$ ipython --no-banner

In [1]: import numpy as np

In [2]: from numpy import linalg as LA

In [3]: np.set_printoptions(precision=2, suppress=True, linewidth=140, floatmode="fixed")

In [4]: M = np.load("w.npy")

In [5]: M
Out[5]: 
array([[ 2,  4,  6,  6],
       [ 6, 12,  4,  1],
       [ 1,  2,  6,  6],
       [ 2,  4,  2,  7]])

In [6]: [round(float(x), 2) for x in LA.svd(M, compute_uv=False)[:3]]
Out[6]: [18.56, 9.12, 3.35]

In [7]: LA.cond(M) > 100
Out[7]: np.True_

In [8]: Uu, sv, vt = LA.svd(M)

In [9]: evecs = vt[:(sv > 1e-8).sum()]

In [10]: rng = np.random.default_rng(970)

In [11]: x = M[1] + 4 * M[2] + rng.integers(2) * np.eye(4)[0]

In [12]: x
Out[12]: array([10.00, 20.00, 28.00, 25.00])

In [13]: np.round(LA.norm(x - evecs.T @ evecs @ x), 2)
Out[13]: np.float64(0.0)

In [14]: print(LA.lstsq(M[:-1].T, M[-1])[2])
3

In [15]: print(np.abs(np.diag(LA.qr(M)[1])) > 1e-9)
[ True False  True  True]

In [16]: round(float(LA.norm(M, 2)), 2)
Out[16]: 18.56

In [17]: np.round(LA.norm(M, "nuc"), 2)
Out[17]: np.float64(31.03)

In [18]: np.round(LA.norm(M, 1), 2), round(float(LA.norm(M, np.inf)), 2)
Out[18]: (np.float64(22.0), 23.0)

In [19]: LA.norm(M, axis=1).argmax()
Out[19]: np.int64(1)

In [20]: M[0] @ M[2]
Out[20]: np.int64(82)

In [21]: LA.norm(M, axis=1)
Out[21]: array([ 9.59, 14.04,  8.77,  8.54])

In [22]: E = np.loadtxt("layer11.csv", delimiter=",")

In [23]: E
Out[23]: 
array([[1.10, 2.00, 1.00, 1.00],
       [1.00, 2.10, 0.00, 1.00],
       [1.00, 1.00, 3.10, 2.00],
       [1.00, 2.00, 1.00, 1.10]])

In [24]: Q, evecs = LA.qr(E[:, :1])[0], LA.qr(E[:, 1:])[0]

In [25]: sv = LA.svd(Q.T @ evecs, compute_uv=False)

In [26]: round(float(LA.norm(Q @ Q.T - evecs @ evecs.T, 2)), 2)
Out[26]: 1.0

In [27]: (sv > 0.9).sum()
Out[27]: np.int64(1)

In [28]: sv
Out[28]: array([1.00])

In [29]: np.degrees(np.arccos(sv.clip(0, 1)))
Out[29]: array([2.29])

In [30]: gram = E.T @ E

In [31]: np.allclose(gram, gram.T)
Out[31]: True

In [32]: round(np.trace(gram), 2), (E ** 2).sum()
Out[32]: (np.float64(36.44), np.float64(36.44))

In [33]: LA.matrix_rank(gram)
Out[33]: np.int64(4)

In [34]: x = np.array([-3, 1, -2, 0])

In [35]: h1 = np.maximum(E @ x, 0)

In [36]: E.T @ h1
Out[36]: array([0.00, 0.00, 0.00, 0.00])

In [37]: print(E * (h1 > 1e-9)[:, None])
[[0.00 0.00 0.00 0.00]
 [0.00 0.00 0.00 0.00]
 [0.00 0.00 0.00 0.00]
 [0.00 0.00 0.00 0.00]]

In [38]: np.tanh(E @ x)
Out[38]: array([-1.00, -0.72, -1.00, -1.00])

In [39]: np.maximum(E @ x, 0) - np.maximum(-E @ x, 0)
Out[39]: array([-3.30, -0.90, -8.20, -3.00])

In [40]: X = np.loadtxt("m.csv", delimiter=",")

In [41]: X
Out[41]: 
array([[5.00, 4.00, 0.00, 0.00],
       [4.00, 5.00, 0.00, 0.00],
       [0.00, 0.00, 5.00, 4.00],
       [0.00, 0.00, 4.00, 5.00]])

In [42]: # symmetric

In [43]: X.mean(axis=0)
Out[43]: array([2.25, 2.25, 2.25, 2.25])

In [44]: np.count_nonzero(X)
Out[44]: np.int64(8)

In [45]: round(float(LA.norm(X)), 2)
Out[45]: 12.81

In [46]: print(X.sum(axis=1))
[9.00 9.00 9.00 9.00]

In [47]: np.unravel_index(np.abs(X).argmax(), X.shape)
Out[47]: (np.int64(0), np.int64(0))

In [48]: LA.svd(X, compute_uv=False)
Out[48]: array([9.00, 9.00, 1.00, 1.00])

In [49]: print(np.diff(X, axis=0))
[[-1.00  1.00  0.00  0.00]
 [-4.00 -5.00  5.00  4.00]
 [ 0.00  0.00 -1.00  1.00]]

In [50]: LA.matrix_rank(X)
Out[50]: np.int64(4)

In [51]: vals, evecs = LA.eigh(X)

In [52]: x = np.array([4, 5, 5, 3])

In [53]: round(x @ X @ x / (x @ x), 2), np.round(vals[0], 2), vals[-1]
Out[53]: (np.float64(8.73), np.float64(1.0), np.float64(9.0))

In [54]: evecs * np.maximum(vals, 0) @ evecs.T
Out[54]: 
array([[5.00, 4.00, 0.00, 0.00],
       [4.00, 5.00, 0.00, 0.00],
       [0.00, 0.00, 5.00, 4.00],
       [0.00, 0.00, 4.00, 5.00]])

In [55]: np.abs(X).sum(axis=1).max(), np.abs(vals).max()
Out[55]: (np.float64(9.0), np.float64(9.0))

In [56]: evecs * np.sqrt(vals) @ evecs.T
Out[56]: 
array([[2.00, 1.00, 0.00, 0.00],
       [1.00, 2.00, 0.00, 0.00],
       [0.00, 0.00, 2.00, 1.00],
       [0.00, 0.00, 1.00, 2.00]])

In [57]: LA.eigvalsh(X[1:, 1:])
Out[57]: array([1.00, 5.00, 9.00])

In [58]: M2 = X + rng.integers(-2, 3, (4, 2)) @ rng.integers(-2, 3, (2, 4))

In [59]: M2
Out[59]: 
array([[ 3.00,  0.00, -2.00, -2.00],
       [ 3.00,  5.00, -2.00,  1.00],
       [ 2.00,  6.00,  6.00,  8.00],
       [ 1.00,  4.00,  4.00,  8.00]])

In [60]: LA.matrix_rank(M2 - X, tol=1e-8)
Out[60]: np.int64(2)

In [61]: print(np.round(LA.svd(M2 - X, compute_uv=False), 2) + 0)
[10.38  3.03  0.00  0.00]

In [62]: feats = np.array([[7, 5, 1, -9], [0, -8, -7, -4], [8, 7, 1, -6], [-3, -6, -9, -4]])

In [63]: np.kron(np.eye(2, dtype=int), feats)
Out[63]: 
array([[ 7,  5,  1, -9,  0,  0,  0,  0],
       [ 0, -8, -7, -4,  0,  0,  0,  0],
       [ 8,  7,  1, -6,  0,  0,  0,  0],
       [-3, -6, -9, -4,  0,  0,  0,  0],
       [ 0,  0,  0,  0,  7,  5,  1, -9],
       [ 0,  0,  0,  0,  0, -8, -7, -4],
       [ 0,  0,  0,  0,  8,  7,  1, -6],
       [ 0,  0,  0,  0, -3, -6, -9, -4]])

In [64]: np.einsum("ij,ji->", feats, feats)
Out[64]: np.int64(258)

In [65]: round(LA.det(feats.T), 2)
Out[65]: np.float64(-1481.0)

In [66]: round(float(LA.det(feats[::-1])), 2)
Out[66]: -1481.0

In [67]: np.trace(feats)
Out[67]: np.int64(-4)

In [68]: print(round(np.abs(LA.eigvals(feats)).max(), 2))
12.42

In [69]: LA.matrix_power(feats, 2)
Out[69]: 
array([[ 84,  56,  54, -53],
       [-44,  39,  85,  90],
       [ 82,  27,  14, -82],
       [-81,  -6,  66, 121]])

In [70]: assert feats == feats.T
ValueError: The truth value of an array with more than one element is ambiguous. Use a.any() or a.all()


In [71]: np.sort(np.abs(LA.eigvals(feats)))
Out[71]: array([ 2.44,  7.00,  7.00, 12.42])

In [72]: print((feats + feats.T) / 2)
[[ 7.00  2.50  4.50 -6.00]
 [ 2.50 -8.00  0.00 -5.00]
 [ 4.50  0.00  1.00 -7.50]
 [-6.00 -5.00 -7.50 -4.00]]

In [73]: gram = feats.T @ feats

In [74]: print(np.trace(gram), (feats ** 2).sum())
577 577

In [75]: print(gram)
[[122 109  42 -99]
 [109 174 122 -31]
 [ 42 122 132  49]
 [-99 -31  49 149]]

In [76]: LA.eigvalsh(gram)[::-1]
Out[76]: array([347.02, 218.33,   8.06,   3.59])

In [77]: f, r1 = feats[2], feats[3]

In [78]: print(f @ f)
150

In [79]: f @ r1
Out[79]: np.int64(-51)

In [80]: p = (f @ r1) / (f @ f) * f

In [81]: round((r1 - p) @ f, 2)
Out[81]: np.float64(0.0)

In [82]: mat = np.load("data.npy")

In [83]: mat
Out[83]: 
array([[ 16.88, -10.67,   1.10],
       [-19.76,  -2.98,  -0.81],
       [-12.15, -12.84,   9.36],
       [ -4.62, -16.09, -10.95],
       [-18.10,   8.11,  -2.55],
       [ 13.90,   7.57,  12.23],
       [ -9.16, -14.72,  -9.97],
       [  1.88, -18.87,  -6.37],
       [ -5.22, -14.62,  12.61],
       [ 13.30,   4.50, -14.24],
       [ 17.24,  10.04,  -1.39],
       [  9.99,  11.78,  12.71],
       [  7.44,  -4.64, -17.98],
       [  6.29,  16.97,  -8.52],
       [ -4.64,  16.37,  10.51],
       [  6.14,  -9.17, -16.68],
       [ -6.46,  -8.73,  16.79],
       [  0.20,   5.56, -19.21],
       [-12.34,   0.47,  15.73],
       [  4.34,  -7.40, -18.06],
       [  5.02, -17.93,   7.31],
       [-15.53, -12.54,   1.23],
       [ -3.47,   8.54, -17.75]])

In [84]: Ac = (mat - mat.mean(axis=0)) / mat.std(axis=0)

In [85]: Ac.std(axis=0)
Out[85]: array([1.00, 1.00, 1.00])

In [86]: np.argwhere(np.abs(Ac) > 2)
Out[86]: array([], shape=(0, 2), dtype=int64)

In [87]: c = LA.lstsq(np.delete(Ac, 0, axis=1), Ac[:, 0])[0]

In [88]: round(1 - np.var(Ac[:, 0] - np.delete(Ac, 0, axis=1) @ c), 2)
Out[88]: np.float64(0.08)

In [89]: M2 = np.c_[mat[:, :2] @ np.array([[-1, 1], [4, -4]]), np.array([2, 2, 2, -3, -3, -1, 0, 1, -3, -2, 0, 0, 1, -1, -3, 1, 0, 0, 1, 0, 2, 3, 1])]

In [90]: print(M2)
[[-59.56  59.56   2.00]
 [  7.84  -7.84   2.00]
 [-39.21  39.21   2.00]
 [-59.74  59.74  -3.00]
 [ 50.54 -50.54  -3.00]
 [ 16.38 -16.38  -1.00]
 [-49.72  49.72   0.00]
 [-77.36  77.36   1.00]
 [-53.26  53.26  -3.00]
 [  4.70  -4.70  -2.00]
 [ 22.92 -22.92   0.00]
 [ 37.13 -37.13   0.00]
 [-26.00  26.00   1.00]
 [ 61.59 -61.59  -1.00]
 [ 70.12 -70.12  -3.00]
 [-42.82  42.82   1.00]
 [-28.46  28.46   0.00]
 [ 22.04 -22.04   0.00]
 [ 14.22 -14.22   1.00]
 [-33.94  33.94   0.00]
 [-76.74  76.74   2.00]
 [-34.63  34.63   3.00]
 [ 37.63 -37.63   1.00]]

In [91]: print(LA.matrix_rank(M2))
2

In [92]: gram = np.cov(mat, rowvar=False)

In [93]: np.argsort(-mat.std(axis=0).round(6), kind="stable")
Out[93]: array([2, 1, 0])

In [94]: gram.shape
Out[94]: (3, 3)

In [95]: A = np.loadtxt("a.csv", delimiter=",")

In [96]: A
Out[96]: 
array([[  8.00,  -2.00,  -7.00],
       [  0.00,   6.00,  -7.00],
       [  0.00,  14.00, -15.00]])

In [97]: idx = rng.permutation(3)

In [98]: idx
Out[98]: array([1, 0, 2])

In [99]: M2 = A[idx][:, idx]

In [100]: M2
Out[100]: 
array([[  6.00,   0.00,  -7.00],
       [ -2.00,   8.00,  -7.00],
       [ 14.00,   0.00, -15.00]])

In [101]: np.allclose(M2, A)
Out[101]: False

In [102]: print(round(LA.det(M2), 2), round(float(LA.det(A[idx])), 2))
64.0 -64.0

In [103]: np.trace(M2)
Out[103]: np.float64(-1.0)

In [104]: data = np.load("arr.npy")

In [105]: data
Out[105]: 
array([[ 1, -1,  1, -1],
       [ 1,  0,  0,  0],
       [ 1,  1,  1,  1]])

In [106]: f = np.array([-1, 1])

In [107]: np.polyval(f, data[0])
Out[107]: array([0, 2, 0, 2])

In [108]: M2 = np.array([[-7, 7], [8, 3]])

In [109]: W2 = np.array([[-2]])

In [110]: F = np.block([[M2, np.array([[2], [-4]])], [np.zeros((1, 2)), W2]])

In [111]: F
Out[111]: 
array([[-7.00,  7.00,  2.00],
       [ 8.00,  3.00, -4.00],
       [ 0.00,  0.00, -2.00]])

In [112]: w1 = np.array([[1, 1, 3], [1, 3, 0], [2, 3, 3]])

In [113]: c = np.array([3, -1, 1])

In [114]: act = np.maximum(F @ w1 + c, 0)

In [115]: (act > 0).astype(int)
Out[115]: 
array([[1, 1, 0],
       [1, 1, 1],
       [0, 0, 0]])

In [116]: (act > 0).mean(axis=0)
Out[116]: array([0.67, 0.67, 0.33])

In [117]: W2 = np.array([[-4, 4], [-1, -3], [1, 2]])

In [118]: (act @ W2).round(6).argmax(axis=1)
Out[118]: array([1, 1, 0])

In [119]: act @ W2
Out[119]: 
array([[-47.00, -29.00],
       [-15.00,  38.00],
       [  0.00,   0.00]])

In [120]: w1 @ W2
Out[120]: 
array([[-2,  7],
       [-7, -5],
       [-8,  5]])

In [121]: Q = F.astype(float).copy()

In [122]: for j in range(3):
     ...:     Q[:, j] -= Q[:, :j] @ (Q[:, :j].T @ Q[:, j])
     ...:     Q[:, j] /= LA.norm(Q[:, j])
     ...: 

In [123]: Q.round(2) + 0
Out[123]: 
array([[-0.66,  0.75,  0.00],
       [ 0.75,  0.66,  0.00],
       [ 0.00,  0.00, -1.00]])

In [124]: x = np.array([3, 2, -2])

In [125]: h1 = np.maximum(F @ x, 0)

In [126]: h1
Out[126]: array([ 0.00, 38.00,  4.00])

In [127]: np.maximum(F @ x, 0) - np.maximum(-F @ x, 0)
Out[127]: array([-11.00,  38.00,   4.00])

In [128]: x = np.array([3, 2, 5])

In [129]: rhs = F @ x

In [130]: rhs
Out[130]: array([  3.00,  10.00, -10.00])

In [131]: LA.solve(F, 2 * rhs)
Out[131]: array([ 6.00,  4.00, 10.00])

In [132]: LA.solve(F, rhs)
Out[132]: array([3.00, 2.00, 5.00])
